In [1]: import numpy as np

In [2]: np.set_printoptions(suppress=True, linewidth=100)

In [3]: F = np.loadtxt("mat.csv", delimiter=",")

In [4]: F
Out[4]: 
array([[ 4.,  0.,  0.,  0.],
       [ 0., 11.,  8., 10.],
       [ 0.,  1.,  0.,  0.],
       [ 4.,  0.,  0.,  0.],
       [ 0., 11.,  8., 10.],
       [ 0.,  6.,  4.,  5.],
       [ 0.,  1.,  0.,  0.],
       [ 0.,  1.,  0.,  0.],
       [ 2.,  0.,  0.,  0.],
       [ 0.,  6.,  4.,  5.],
       [ 2.,  0.,  0.,  0.],
       [ 0.,  6.,  4.,  5.],
       [ 2.,  0.,  0.,  0.],
       [ 2.,  0.,  0.,  0.],
       [ 4.,  0.,  0.,  0.],
       [ 0.,  1.,  0.,  0.],
       [ 0.,  1.,  0.,  0.],
       [ 0.,  1.,  0.,  0.],
       [ 4.,  0.,  0.,  0.],
       [ 0.,  1.,  0.,  0.],
       [ 0., 11.,  8., 10.]])

In [5]: U, sig, vt = np.linalg.svd(F)

In [6]: vecs = vt[:(sig > 1e-8).sum()]

In [7]: rng = np.random.default_rng(358)

In [8]: vec = F[7] + 5 * F[12] + rng.integers(2) * np.eye(4)[3]

In [9]: vec
Out[9]: array([10.,  1.,  0.,  1.])

In [10]: np.round(np.diag(vecs.T @ vecs), 2)
Out[10]: array([1.  , 1.  , 0.39, 0.61])

In [11]: np.round(vecs.T @ vecs, 2) + 0
Out[11]: 
array([[1.  , 0.  , 0.  , 0.  ],
       [0.  , 1.  , 0.  , 0.  ],
       [0.  , 0.  , 0.39, 0.49],
       [0.  , 0.  , 0.49, 0.61]])

In [12]: np.allclose(vecs.T @ vecs @ vec, vec)
Out[12]: False

In [13]: vec = np.array([1, -1, 2, -2])

In [14]: np.linalg.norm(F @ vec) <= np.linalg.norm(F, 2) * np.linalg.norm(vec) + 1e-9
Out[14]: np.True_

In [15]: F @ vec
Out[15]: 
array([  4., -15.,  -1.,   4., -15.,  -8.,  -1.,  -1.,   2.,  -8.,   2.,  -8.,   2.,   2.,   4.,
        -1.,  -1.,  -1.,   4.,  -1., -15.])

In [16]: (F * vec).sum(axis=1)
Out[16]: 
array([  4., -15.,  -1.,   4., -15.,  -8.,  -1.,  -1.,   2.,  -8.,   2.,  -8.,   2.,   2.,   4.,
        -1.,  -1.,  -1.,   4.,  -1., -15.])

In [17]: F @ np.eye(4)[2]
Out[17]: array([0., 8., 0., 0., 8., 4., 0., 0., 0., 4., 0., 4., 0., 0., 0., 0., 0., 0., 0., 0., 8.])

In [18]: (F @ vec).argmax()
Out[18]: np.int64(0)

In [19]: np.sign((F @ vec).round(6))
Out[19]: 
array([ 1., -1., -1.,  1., -1., -1., -1., -1.,  1., -1.,  1., -1.,  1.,  1.,  1., -1., -1., -1.,
        1., -1., -1.])

In [20]: O, _ = np.linalg.qr(np.array([[-1.4, 0.6, 0.7, 0.3],
    ...:     [-0.5, -0.1, -1.6, 0.6],
    ...:     [0.7, -1.0, -0.8, -0.3],
    ...:     [-0.5, -1.0, -0.8, 1.1]]))

In [21]: feats = 5 * O

In [22]: feats.round(2)
Out[22]: 
array([[-4.08,  0.46, -1.37, -2.51],
       [-1.46, -0.94,  4.68, -0.36],
       [ 2.04, -2.68, -0.19, -3.69],
       [-1.46, -4.09, -1.1 ,  2.22]])

In [23]: vec = np.array([6, 6, 6, 6])

In [24]: target = feats @ vec

In [25]: coef, lr = np.zeros(4), 1 / np.linalg.norm(feats, 2) ** 2

In [26]: for i in range(200):
    ...:     coef -= lr * feats.T @ (feats @ coef - target)
    ...:     if i % 50 == 0: print(i, round(np.linalg.norm(feats @ coef - target), 2))
    ...: 
0 0.0
50 0.0
100 0.0
150 0.0

In [27]: coef.round(2)
Out[27]: array([6., 6., 6., 6.])

In [28]: np.round(np.linalg.cond(feats), 2)
Out[28]: np.float64(1.0)

In [29]: arr = np.load("run19.npy")

In [30]: arr
Out[30]: 
array([[3, 3, 6, 3],
       [0, 0, 0, 0],
       [1, 1, 2, 1],
       [0, 0, 0, 0],
       [1, 1, 2, 1]])

In [31]: # rows 1 and 3 are equal

In [32]: np.argsort(-np.linalg.norm(arr, axis=0).round(6), kind="stable")[:3]
Out[32]: array([2, 0, 1])

In [33]: t3 = np.stack([arr, 4 * arr, arr[::-1]])

In [34]: np.linalg.matrix_rank(t3)
Out[34]: array([1, 1, 1])

In [35]: t3.shape
Out[35]: (3, 5, 4)

In [36]: np.linalg.matrix_rank(t3.reshape(3, -1))
Out[36]: np.int64(2)

In [37]: (t3 @ arr.T).shape
Out[37]: (3, 5, 5)

In [38]: t3.sum(axis=0)
Out[38]: 
array([[16, 16, 32, 16],
       [ 0,  0,  0,  0],
       [ 6,  6, 12,  6],
       [ 0,  0,  0,  0],
       [ 8,  8, 16,  8]])

In [39]: np.round(np.linalg.norm(t3, axis=(1, 2)), 2)
Out[39]: array([ 8.77, 35.1 ,  8.77])

In [40]: np.round(np.linalg.norm(arr, 2), 2)
Out[40]: np.float64(8.77)

In [41]: round(np.linalg.norm(arr) ** 2 / np.linalg.norm(arr, 2) ** 2, 2)
Out[41]: np.float64(1.0)

In [42]: np.round(np.linalg.norm(arr, axis=1), 2)
Out[42]: array([7.94, 0.  , 2.65, 0.  , 2.65])

In [43]: arr[3] @ arr[2]
Out[43]: np.int64(0)

In [44]: round(np.linalg.norm(arr, 1), 2), round(np.linalg.norm(arr, np.inf), 2)
Out[44]: (np.float64(10.0), np.float64(15.0))

In [45]: round(np.linalg.norm(arr, "nuc"), 2)
Out[45]: np.float64(8.77)

In [46]: U, sig, vt = np.linalg.svd(arr)

In [47]: sig.round(2) + 0
Out[47]: array([8.77, 0.  , 0.  , 0.  ])

In [48]: B = U[:, :1] @ np.diag(sig[:1]) @ vt[:1]

In [49]: B.round(2)
Out[49]: 
array([[3., 3., 6., 3.],
       [0., 0., 0., 0.],
       [1., 1., 2., 1.],
       [0., 0., 0., 0.],
       [1., 1., 2., 1.]])

In [50]: np.round(np.abs(arr - B).max(), 2)
Out[50]: np.float64(0.0)

In [51]: round(np.linalg.norm(arr - B) / np.linalg.norm(arr), 2)
Out[51]: np.float64(0.0)

In [52]: U, sig, vt = np.linalg.svd(arr, full_matrices=False)

In [53]: sig.round(2) + 0
Out[53]: array([8.77, 0.  , 0.  , 0.  ])

In [54]: np.round(sig / sig[0], 2) + 0
Out[54]: array([1., 0., 0., 0.])

In [55]: np.round(U.T @ U, 2) + 0
Out[55]: 
array([[1., 0., 0., 0.],
       [0., 1., 0., 0.],
       [0., 0., 1., 0.],
       [0., 0., 0., 1.]])

In [56]: np.cumsum(sig ** 2) / np.sum(sig ** 2)
Out[56]: array([1., 1., 1., 1.])

In [57]: U.shape, sig.shape, vt.shape
Out[57]: ((5, 4), (4,), (4, 4))

In [58]: round(float(np.sqrt((sig ** 2).sum())), 2), round(float(np.linalg.norm(arr)), 2)
Out[58]: (8.77, 8.77)

In [59]: np.round(U.T @ arr @ vt.T, 2) + 0
Out[59]: 
array([[8.77, 0.  , 0.  , 0.  ],
       [0.  , 0.  , 0.  , 0.  ],
       [0.  , 0.  , 0.  , 0.  ],
       [0.  , 0.  , 0.  , 0.  ]])

In [60]: J, _ = np.linalg.qr(np.array([[-0.1, -0.8, -0.9, -0.1, -0.4],
    ...:     [-2.1, 1.8, -0.4, -0.5, 0.0],
    ...:     [-0.1, -0.2, -0.4, 0.1, -0.1],
    ...:     [-0.6, -1.7, -0.2, -0.3, -0.7],
    ...:     [-0.3, 1.1, -0.5, -0.9, 2.0]]))

In [61]: J.round(2)
Out[61]: 
array([[-0.05,  0.35, -0.77,  0.27,  0.46],
       [-0.95, -0.21,  0.08,  0.2 ,  0.08],
       [-0.05,  0.11, -0.34,  0.35, -0.86],
       [-0.27,  0.83,  0.16, -0.44, -0.13],
       [-0.14, -0.37, -0.51, -0.75, -0.15]])

In [62]: # keeps lengths

In [63]: arr - arr[0]
Out[63]: 
array([[ 0,  0,  0,  0],
       [-3, -3, -6, -3],
       [-2, -2, -4, -2],
       [-3, -3, -6, -3],
       [-2, -2, -4, -2]])

In [64]: np.round(np.linalg.svd(arr, compute_uv=False), 2) + 0
Out[64]: array([8.77, 0.  , 0.  , 0.  ])

In [65]: np.linalg.matrix_rank(arr)
Out[65]: np.int64(1)

In [66]: arr.sum(axis=0)
Out[66]: array([ 5,  5, 10,  5])

In [67]: A = np.load("test2.npy")

In [68]: A.round(2)
Out[68]: 
array([[0.22, 0.33, 0.22, 0.22],
       [0.1 , 0.3 , 0.3 , 0.3 ],
       [0.43, 0.29, 0.14, 0.14],
       [0.  , 0.29, 0.14, 0.57]])

In [69]: theta = np.radians(36)

In [70]: R = np.eye(4)

In [71]: R[0, 0] = R[1, 1] = np.cos(theta)

In [72]: R[0, 1], R[1, 0] = -np.sin(theta), np.sin(theta)

In [73]: R.round(2)
Out[73]: 
array([[ 0.81, -0.59,  0.  ,  0.  ],
       [ 0.59,  0.81,  0.  ,  0.  ],
       [ 0.  ,  0.  ,  1.  ,  0.  ],
       [ 0.  ,  0.  ,  0.  ,  1.  ]])

In [74]: B = A @ R.T

In [75]: np.allclose(np.linalg.norm(A, axis=1), np.linalg.norm(B, axis=1))
Out[75]: True

In [76]: np.round(np.linalg.svd(A, compute_uv=False), 2), np.round(np.linalg.svd(B, compute_uv=False), 2)
Out[76]: (array([1.03, 0.43, 0.17, 0.04]), array([1.03, 0.43, 0.17, 0.04]))

In [77]: round(float(np.linalg.det(R)), 2), np.round(np.trace(R), 2)
Out[77]: (1.0, np.float64(3.62))

In [78]: B.round(2)
Out[78]: 
array([[-0.02,  0.4 ,  0.22,  0.22],
       [-0.1 ,  0.3 ,  0.3 ,  0.3 ],
       [ 0.18,  0.48,  0.14,  0.14],
       [-0.17,  0.23,  0.14,  0.57]])

In [79]: np.round(np.poly(A), 2) + 0
Out[79]: array([ 1.  , -1.24,  0.2 ,  0.03,  0.  ])

In [80]: np.round(np.linalg.eigvals(A).sum().real, 2)
Out[80]: np.float64(1.24)

In [81]: np.round(np.linalg.svd(A, compute_uv=False), 2)
Out[81]: array([1.03, 0.43, 0.17, 0.04])

In [82]: round(np.abs(A).max(), 2)
Out[82]: np.float64(0.57)

In [83]: np.round(A.sum(axis=1), 2)
Out[83]: array([1., 1., 1., 1.])

In [84]: A.shape
Out[84]: (4, 4)

In [85]: np.round(A @ A, 2)
Out[85]: 
array([[0.18, 0.3 , 0.21, 0.31],
       [0.18, 0.29, 0.2 , 0.33],
       [0.19, 0.31, 0.22, 0.28],
       [0.09, 0.29, 0.19, 0.43]])

In [86]: np.round(np.linalg.matrix_power(A, 2), 2)
Out[86]: 
array([[0.18, 0.3 , 0.21, 0.31],
       [0.18, 0.29, 0.2 , 0.33],
       [0.19, 0.31, 0.22, 0.28],
       [0.09, 0.29, 0.19, 0.43]])

In [87]: np.round(np.abs(np.linalg.eigvals(A)).max(), 2)
Out[87]: np.float64(1.0)

In [88]: m1 = np.load("arr.npy")

In [89]: m1
Out[89]: 
array([[2, 4, 5],
       [4, 2, 4],
       [5, 4, 2]])

In [90]: # symmetric

In [91]: f = np.array([1, 2, 1])

In [92]: B = m1 + np.outer(f, np.eye(3)[0])

In [93]: B
Out[93]: 
array([[3., 4., 5.],
       [6., 2., 4.],
       [6., 4., 2.]])

In [94]: round(np.linalg.det(B) / np.linalg.det(m1), 2), round(1 + np.linalg.solve(m1, f)[0], 2)
Out[94]: (np.float64(1.33), np.float64(1.33))

In [95]: np.linalg.matrix_rank(np.linalg.inv(B) - np.linalg.inv(m1), tol=1e-8)
Out[95]: np.int64(1)

In [96]: f = np.array([-2, 3, 2])

In [97]: mat = np.outer(rng.normal(size=21), f) + 0.1 * rng.normal(size=(21, 3))

In [98]: mat.round(2)
Out[98]: 
array([[ 0.68, -0.79, -0.58],
       [-0.29,  0.66,  0.59],
       [-1.52,  2.24,  1.36],
       [ 0.4 , -0.5 , -0.23],
       [ 0.03, -0.08,  0.04],
       [ 1.37, -1.67, -0.96],
       [-1.56,  2.55,  1.75],
       [-0.45,  0.77,  0.49],
       [ 0.14,  0.1 , -0.1 ],
       [-0.65,  0.96,  0.53],
       [ 0.39, -0.7 , -0.5 ],
       [ 2.4 , -3.68, -2.53],
       [-2.87,  4.36,  2.89],
       [-0.99,  1.58,  1.06],
       [-0.58,  0.88,  0.54],
       [-3.11,  4.49,  3.03],
       [ 2.47, -3.75, -2.19],
       [ 0.16,  0.14,  0.11],
       [ 1.19, -1.76, -1.23],
       [-3.05,  4.51,  3.05],
       [-1.51,  2.21,  1.57]])

In [99]: vec = np.array([-1, 0, -1])

In [100]: target = mat @ vec

In [101]: coef, lr = np.zeros(3), 1 / np.linalg.norm(mat, 2) ** 2

In [102]: for i in range(3):
     ...:     coef -= lr * mat.T @ (mat @ coef - target)
     ...:     if i % 1 == 0: print(i, round(np.linalg.norm(mat @ coef - target), 2))
     ...: 
0 0.76
1 0.76
2 0.76

In [103]: round(np.linalg.cond(mat), 2)
Out[103]: np.float64(41.4)

In [104]: vec = np.array([5, 5, 6])

In [105]: h1 = np.maximum(mat @ vec, 0)

In [106]: h1.round(2)
Out[106]: 
array([ 0.  ,  5.44, 11.77,  0.  ,  0.04,  0.  , 15.49,  4.56,  0.6 ,  4.73,  0.  ,  0.  , 24.81,
        9.33,  4.76, 25.07,  0.  ,  2.19,  0.  , 25.6 , 12.93])

In [107]: np.flatnonzero(h1 > 1e-9)
Out[107]: array([ 1,  2,  4,  6,  7,  8,  9, 12, 13, 14, 15, 17, 19, 20])

In [108]: np.round(mat.T @ h1, 2)
Out[108]: array([-306.8 ,  461.69,  309.64])

In [109]: Ac = (mat - mat.mean(axis=0)) / mat.std(axis=0)

In [110]: Ac.std(axis=0)
Out[110]: array([1., 1., 1.])

In [111]: coef = np.linalg.lstsq(np.delete(Ac, 1, axis=1), Ac[:, 1])[0]

In [112]: np.abs(coef).argmax()
Out[112]: np.int64(0)

In [113]: coef.round(2)
Out[113]: array([-0.52,  0.48])

In [114]: E = np.load("a.npy")

In [115]: E
Out[115]: 
array([[ 1.,  1.,  3.,  0., -1.],
       [ 2.,  1.,  2.,  2.,  1.],
       [ 2.,  2.,  2.,  2., -2.],
       [ 0.,  0.,  0.,  1.,  2.],
       [ 0.,  0.,  0.,  2.,  1.]])

In [116]: B = np.linalg.inv(E)

In [117]: np.allclose(B, E.T)
Out[117]: False

In [118]: round(float(np.linalg.cond(E)), 2)
Out[118]: 18.24

In [119]: np.round(E @ B, 2) + 0
Out[119]: 
array([[1., 0., 0., 0., 0.],
       [0., 1., 0., 0., 0.],
       [0., 0., 1., 0., 0.],
       [0., 0., 0., 1., 0.],
       [0., 0., 0., 0., 1.]])

In [120]: np.round(np.linalg.slogdet(E)[0], 2)
Out[120]: np.float64(-1.0)
